% ipython --no-banner

In [1]: import numpy as np

In [2]: import numpy.linalg as la

In [3]: np.set_printoptions(suppress=True, linewidth=200)

In [4]: M = np.load("mat.npy")

In [5]: M
Out[5]: 
array([[4., 0., 0.],
       [0., 4., 3.],
       [0., 3., 4.]])

In [6]: u, g = M[1], M[0]

In [7]: u @ u
Out[7]: np.float64(25.0)

In [8]: p = (u @ g) / (u @ u) * u

In [9]: la.matrix_rank(np.outer(u, g))
Out[9]: np.int64(1)

In [10]: np.outer(u, g)
Out[10]: 
array([[ 0.,  0.,  0.],
       [16.,  0.,  0.],
       [12.,  0.,  0.]])

In [11]: np.round(M.mean(axis=0), 2)
Out[11]: array([1.33, 2.33, 2.33])

In [12]: M.sum(axis=0)
Out[12]: array([4., 7., 7.])

In [13]: feats = np.array([[0, 1, 0, 0, 0, 0],
    ...:     [5, 3, 0, 0, 0, 0],
    ...:     [5, 0, 0, 0, 0, 0],
    ...:     [0, 0, 0, 1, 0, 0],
    ...:     [0, 0, 5, 3, 0, 0],
    ...:     [0, 0, 5, 0, 0, 0],
    ...:     [0, 0, 0, 0, 0, 1],
    ...:     [0, 0, 0, 0, 5, 3],
    ...:     [0, 0, 0, 0, 5, 0]])

In [14]: feats
Out[14]: 
array([[0, 1, 0, 0, 0, 0],
       [5, 3, 0, 0, 0, 0],
       [5, 0, 0, 0, 0, 0],
       [0, 0, 0, 1, 0, 0],
       [0, 0, 5, 3, 0, 0],
       [0, 0, 5, 0, 0, 0],
       [0, 0, 0, 0, 0, 1],
       [0, 0, 0, 0, 5, 3],
       [0, 0, 0, 0, 5, 0]])

In [15]: O, V = la.qr(feats[:, :4])[0], la.qr(feats[:, 4:])[0]

In [16]: sig = la.svd(O.T @ V, compute_uv=False)

In [17]: sig.round(2) + 0
Out[17]: array([0., 0.])

In [18]: np.round(la.norm(O @ O.T - V @ V.T, 2), 2)
Out[18]: np.float64(1.0)

In [19]: vec = np.array([0, 3, -3, 0, -4, -4])

In [20]: h1 = np.maximum(feats @ vec, 0)

In [21]: np.flatnonzero(h1 > 1e-9)
Out[21]: array([0, 1])

In [22]: feats * (h1 > 1e-9)[:, None]
Out[22]: 
array([[0, 1, 0, 0, 0, 0],
       [5, 3, 0, 0, 0, 0],
       [0, 0, 0, 0, 0, 0],
       [0, 0, 0, 0, 0, 0],
       [0, 0, 0, 0, 0, 0],
       [0, 0, 0, 0, 0, 0],
       [0, 0, 0, 0, 0, 0],
       [0, 0, 0, 0, 0, 0],
       [0, 0, 0, 0, 0, 0]])

In [23]: feats.T @ h1
Out[23]: array([45, 30,  0,  0,  0,  0])

In [24]: B = feats / np.sqrt((feats ** 2).mean(axis=1, keepdims=True))

In [25]: la.matrix_rank(feats - feats.mean(axis=1, keepdims=True))
Out[25]: np.int64(5)

In [26]: np.round(feats - feats.mean(axis=1, keepdims=True), 2)
Out[26]: 
array([[-0.17,  0.83, -0.17, -0.17, -0.17, -0.17],
       [ 3.67,  1.67, -1.33, -1.33, -1.33, -1.33],
       [ 4.17, -0.83, -0.83, -0.83, -0.83, -0.83],
       [-0.17, -0.17, -0.17,  0.83, -0.17, -0.17],
       [-1.33, -1.33,  3.67,  1.67, -1.33, -1.33],
       [-0.83, -0.83,  4.17, -0.83, -0.83, -0.83],
       [-0.17, -0.17, -0.17, -0.17, -0.17,  0.83],
       [-1.33, -1.33, -1.33, -1.33,  3.67,  1.67],
       [-0.83, -0.83, -0.83, -0.83,  4.17, -0.83]])
